$ python -q
>>> import numpy as np
>>> np.set_printoptions(precision=3, suppress=True, linewidth=160, legacy="1.25")
>>> mat = np.loadtxt("sample19.csv", delimiter=",")
>>> mat
array([[7., 2., 2.],
       [0., 0., 7.],
       [0., 0., 7.]])
>>> # rank 2
>>> np.linalg.eigvals(mat)
array([7., 0., 7.])
>>> round(float(np.linalg.det(mat[::-1])), 3)
0.0
>>> round(float(np.linalg.det(2 * mat)), 3), round(float(np.linalg.det(mat)), 3)
(0.0, 0.0)
>>> round(np.linalg.det(mat.T), 3)
0.0
>>> np.round(np.linalg.eigvals(mat).sum().real, 3)
14.0
>>> np.round(np.linalg.det(mat), 3)
0.0
>>> (mat - mat.T) / 2
array([[ 0. ,  1. ,  1. ],
       [-1. ,  0. ,  3.5],
       [-1. , -3.5,  0. ]])
>>> assert mat == mat.T
Traceback (most recent call last):
  File "<python-input-12>", line 1, in <module>
    assert mat == mat.T
           ^^^^^^^^^^^^
ValueError: The truth value of an array with more than one element is ambiguous. Use a.any() or a.all()
>>> np.linalg.determinant(mat)
Traceback (most recent call last):
  File "<python-input-13>", line 1, in <module>
    np.linalg.determinant(mat)
    ^^^^^^^^^^^^^^^^^^^^^
AttributeError: module 'numpy.linalg' has no attribute 'determinant'
>>> K = np.loadtxt("arr.csv", delimiter=",")
>>> K
array([[  0.,   4.,  -7.,   3.,  10.,   9.],
       [ -4.,   0.,   2.,   0.,   6.,   2.],
       [  7.,  -2.,   0., -10.,  -4.,  -2.],
       [ -3.,   0.,  10.,   0.,  11.,  -5.],
       [-10.,  -6.,   4., -11.,   0.,  -2.],
       [ -9.,  -2.,   2.,   5.,   2.,   0.]])
>>> vec = np.array([-1, 1, 0, 2, 2, 5])
>>> y = K @ vec
>>> coef, lr = np.zeros(6), 1 / np.linalg.norm(K, 2) ** 2
>>> for i in range(20):
...     coef -= lr * K.T @ (K @ coef - y)
...     if i % 5 == 0: print(i, round(np.linalg.norm(K @ coef - y), 3))
... 
0 15.998
5 3.503
10 2.862
15 2.821
>>> coef
array([-1.323,  1.026, -1.875,  1.941,  2.7  ,  2.857])
>>> np.round(np.linalg.cond(K), 3)
21.741
